$ python -q
>>> import numpy as np
>>> from numpy import linalg as LA
>>> np.set_printoptions(precision=2, suppress=True, linewidth=140, sign=" ")
>>> W0 = np.array([[-18, -9, 18], [-6, -3, 6], [-8, -4, 8], [-12, -6, 12], [-6, -3, 6]])
>>> W0
array([[-18,  -9,  18],
       [ -6,  -3,   6],
       [ -8,  -4,   8],
       [-12,  -6,  12],
       [ -6,  -3,   6]])
>>> # looks like rank 1
>>> B = W0[0, 0] * W0[1:] - np.outer(W0[1:, 0], W0[0])
>>> print(B)
[[ 0  0  0]
 [ 0  0  0]
 [ 0  0  0]
 [ 0  0  0]]
>>> np.flatnonzero(~B.round(6).any(axis=1))
array([ 0,  1,  2,  3])
>>> rk = LA.matrix_rank(W0)
>>> print(rk)
1
>>> null = LA.svd(W0)[2][rk:].T
>>> np.allclose(W0 @ null, 0)
True
>>> null.shape
(3, 2)
>>> np.round(W0 @ null, 2) + 0
array([[ 0.,  0.],
       [ 0.,  0.],
       [ 0.,  0.],
       [ 0.,  0.],
       [ 0.,  0.]])
>>> print(np.unique(W0.round(6), axis=0).shape)
(4, 3)
>>> np.abs(np.diag(LA.qr(W0)[1])) > 1e-9
array([ True, False, False])
>>> np.allclose(W0[:-1].T @ LA.lstsq(W0[:-1].T, W0[-1])[0], W0[-1])
True
>>> round(np.trace(LA.pinv(W0) @ W0), 2)
np.float64(1.0)
>>> round(float(LA.norm(W0, 2) / LA.norm(W0)), 2)
1.0
>>> print(LA.cond(W0) > 100)
True
>>> np.argsort(-LA.norm(W0, axis=0).round(6), kind="stable")[:3]
array([ 0,  2,  1])
>>> U, sigma, vt = LA.svd(W0)
>>> print(np.argmax(sigma[:-1] / (sigma[1:] + 1e-6)) + 1)
1
>>> sigma.round(2) + 0
array([ 36.86,   0.  ,   0.  ])
>>> B = U[:, :1] @ np.diag(sigma[:1]) @ vt[:1]
>>> round(float(np.abs(W0 - B).max()), 2)
0.0
>>> m1 = np.load("case12.npy")
>>> m1
array([[ 1, -2,  4, -8],
       [ 1, -1,  1, -1],
       [ 1,  0,  0,  0]])
>>> # row 0 is much longer than the rest
>>> round(LA.norm(m1) ** 2 / LA.norm(m1, 2) ** 2, 2)
np.float64(1.03)
>>> np.round(LA.norm(m1[0], 1), 2), round(LA.norm(m1[0], np.inf), 2)
(np.float64(15.0), np.float64(8.0))
>>> LA.norm(m1, axis=1)
array([ 9.22,  2.  ,  1.  ])
>>> LA.norm(m1, axis=1).argmax()
np.int64(0)
>>> m1[0] @ m1[2]
np.int64(1)
>>> B = np.array([[2, -1, 0], [-1, -2, -1]])
>>> C = np.kron(B, m1)
>>> print(C)
[[  2  -4   8 -16  -1   2  -4   8   0   0   0   0]
 [  2  -2   2  -2  -1   1  -1   1   0   0   0   0]
 [  2   0   0   0  -1   0   0   0   0   0   0   0]
 [ -1   2  -4   8  -2   4  -8  16  -1   2  -4   8]
 [ -1   1  -1   1  -2   2  -2   2  -1   1  -1   1]
 [ -1   0   0   0  -2   0   0   0  -1   0   0   0]]
>>> C.shape
(6, 12)
